% python3 -q
>>> import numpy as np
>>> np.set_printoptions(suppress=True, linewidth=100)
>>> def rd(a):
...     return np.round(a, 3) + 0
... 
>>> K = np.array([[7, 1, -1, 0, 3, 2, 1],
...     [8, -3, 2, -7, 9, -9, 3],
...     [-4, -4, -4, -9, -12, -7, -4],
...     [-6, 6, -8, 4, 9, 8, 3],
...     [2, 8, 4, -6, -9, 3, -3],
...     [0, 1, -5, 8, -27, 7, -9]])
>>> out = K / np.linalg.norm(K, axis=1, keepdims=True)
>>> G = out @ out.T
>>> rd(G[5])
array([-0.282, -0.757,  0.45 , -0.252,  0.507,  1.   ])
>>> (np.abs(G) > 0.9).astype(int)
array([[1, 0, 0, 0, 0, 0],
       [0, 1, 0, 0, 0, 0],
       [0, 0, 1, 0, 0, 0],
       [0, 0, 0, 1, 0, 0],
       [0, 0, 0, 0, 1, 0],
       [0, 0, 0, 0, 0, 1]])
>>> (G - 2 * np.eye(6)).round(6).argmax(axis=1)
array([1, 0, 5, 0, 5, 4])
>>> rd(G)
array([[ 1.   ,  0.453, -0.553,  0.128, -0.05 , -0.282],
       [ 0.453,  1.   , -0.069, -0.305, -0.294, -0.757],
       [-0.553, -0.069,  1.   , -0.56 ,  0.357,  0.45 ],
       [ 0.128, -0.305, -0.56 ,  1.   , -0.332, -0.252],
       [-0.05 , -0.294,  0.357, -0.332,  1.   ,  0.507],
       [-0.282, -0.757,  0.45 , -0.252,  0.507,  1.   ]])
>>> np.argwhere(np.triu(np.abs(G) > 0.95, 1))
array([], shape=(0, 2), dtype=int64)
>>> rd(np.degrees(np.arccos(np.clip(G[5, 3], -1, 1))))
np.float64(104.618)
>>> rd(np.linalg.norm(out, axis=1))
array([1., 1., 1., 1., 1., 1.])
>>> basis = np.array([[1.5, -0.4, -0.1, -0.5, 0.7, 0.8, 1.6, 1.4],
...     [0.4, -1.1, -0.7, -0.9, 0.2, -1.6, -0.9, 1.7]])
>>> rng = np.random.default_rng(9841)
>>> J = np.array([[0, 4],
...     [4, 2],
...     [-1, -4],
...     [2, 3],
...     [-3, 0],
...     [-3, 2],
...     [2, 2],
...     [5, -2],
...     [4, -1],
...     [0, 5],
...     [1, 3],
...     [-4, -1],
...     [1, 0],
...     [-2, 2],
...     [4, 5],
...     [-5, 4],
...     [5, -4],
...     [1, 5],
...     [4, -1],
...     [5, 1],
...     [-4, -2],
...     [-1, -1],
...     [-3, 3],
...     [1, -1],
...     [4, -1],
...     [-4, 5],
...     [-1, -3]]) @ basis + 0.3 * rng.normal(size=(27, 8))
>>> rd(J)
array([[  1.596,  -4.482,  -3.12 ,  -3.467,   0.725,  -6.646,  -3.409,   7.432],
       [  6.983,  -4.148,  -1.895,  -3.454,   3.379,   0.426,   4.567,   9.541],
       [ -3.256,   5.179,   2.52 ,   4.376,  -1.247,   5.587,   1.619,  -8.546],
       [  4.24 ,  -4.563,  -2.755,  -3.66 ,   2.229,  -2.539,   0.422,   8.098],
       [ -4.237,   0.952,   0.867,   1.126,  -1.864,  -2.716,  -4.698,  -4.256],
       [ -3.492,  -1.09 ,  -1.212,  -0.263,  -1.692,  -5.532,  -6.849,  -1.07 ],
       [  3.816,  -3.558,  -1.698,  -2.857,   1.515,  -1.336,   1.007,   6.399],
       [  6.398,   0.354,   1.166,  -0.569,   3.367,   7.388,   9.864,   3.646],
       [  5.408,  -0.283,   0.234,  -0.786,   2.402,   5.129,   7.516,   3.957],
       [  1.947,  -5.258,  -3.333,  -4.151,   1.367,  -7.568,  -4.601,   8.607],
       [  2.715,  -3.643,  -2.354,  -2.981,   1.438,  -4.072,  -1.402,   6.419],
       [ -6.796,   2.393,   1.125,   2.801,  -2.708,  -1.479,  -5.557,  -6.806],
       [  1.716,  -0.148,  -0.048,  -0.341,   1.097,   1.002,   2.027,   1.477],
       [ -1.994,  -0.666,  -1.263,  -0.784,  -1.424,  -4.942,  -4.843,   0.928],
       [  7.925,  -7.468,  -4.403,  -5.934,   3.327,  -5.132,   1.711,  13.843],
       [ -6.002,  -2.266,  -1.959,  -1.154,  -2.61 , -10.386, -11.635,  -0.187],
       [  6.039,   2.473,   2.182,   1.067,   3.288,  10.413,  11.395,   0.184],
       [  3.41 ,  -5.722,  -3.605,  -5.172,   2.037,  -7.081,  -2.617,   9.938],
       [  5.899,  -0.859,   0.326,  -0.947,   2.676,   4.784,   7.264,   4.091],
       [  7.847,  -3.211,  -0.862,  -3.352,   3.692,   2.909,   7.583,   8.641],
       [ -6.549,   4.213,   1.755,   3.288,  -2.953,  -0.332,  -4.101,  -8.51 ],
       [ -1.941,   1.577,   0.753,   1.432,  -1.313,   1.167,  -0.798,  -2.792],
       [ -3.609,  -2.232,  -2.519,  -1.491,  -1.502,  -7.245,  -7.685,   0.97 ],
       [  1.536,   0.725,   0.299,   0.204,   1.121,   2.219,   2.517,  -0.129],
       [  4.935,  -1.006,   0.595,  -0.803,   2.012,   5.027,   7.755,   3.775],
       [ -4.307,  -4.025,  -3.219,  -2.52 ,  -1.944, -11.122, -11.085,   2.876],
       [ -3.466,   4.449,   2.16 ,   2.996,  -1.127,   3.96 ,   0.843,  -6.71 ]])
>>> D = np.linalg.norm(J[:, None] - J[None], axis=-1)
>>> np.unravel_index(D.round(6).argmax(), D.shape)
(np.int64(16), np.int64(25))
>>> D.mean(axis=1).argmax()
np.int64(16)
>>> (D + 1e9 * np.eye(27)).round(6).argmin(axis=1)
array([ 9, 19, 26,  6, 11, 13,  3,  8, 18,  0,  3, 20, 23,  5, 17, 25,  7,  9,  8,  1, 11,  4,  5,
       12,  8, 15,  2])
>>> np.linalg.matrix_rank(D ** 2)
np.int64(10)
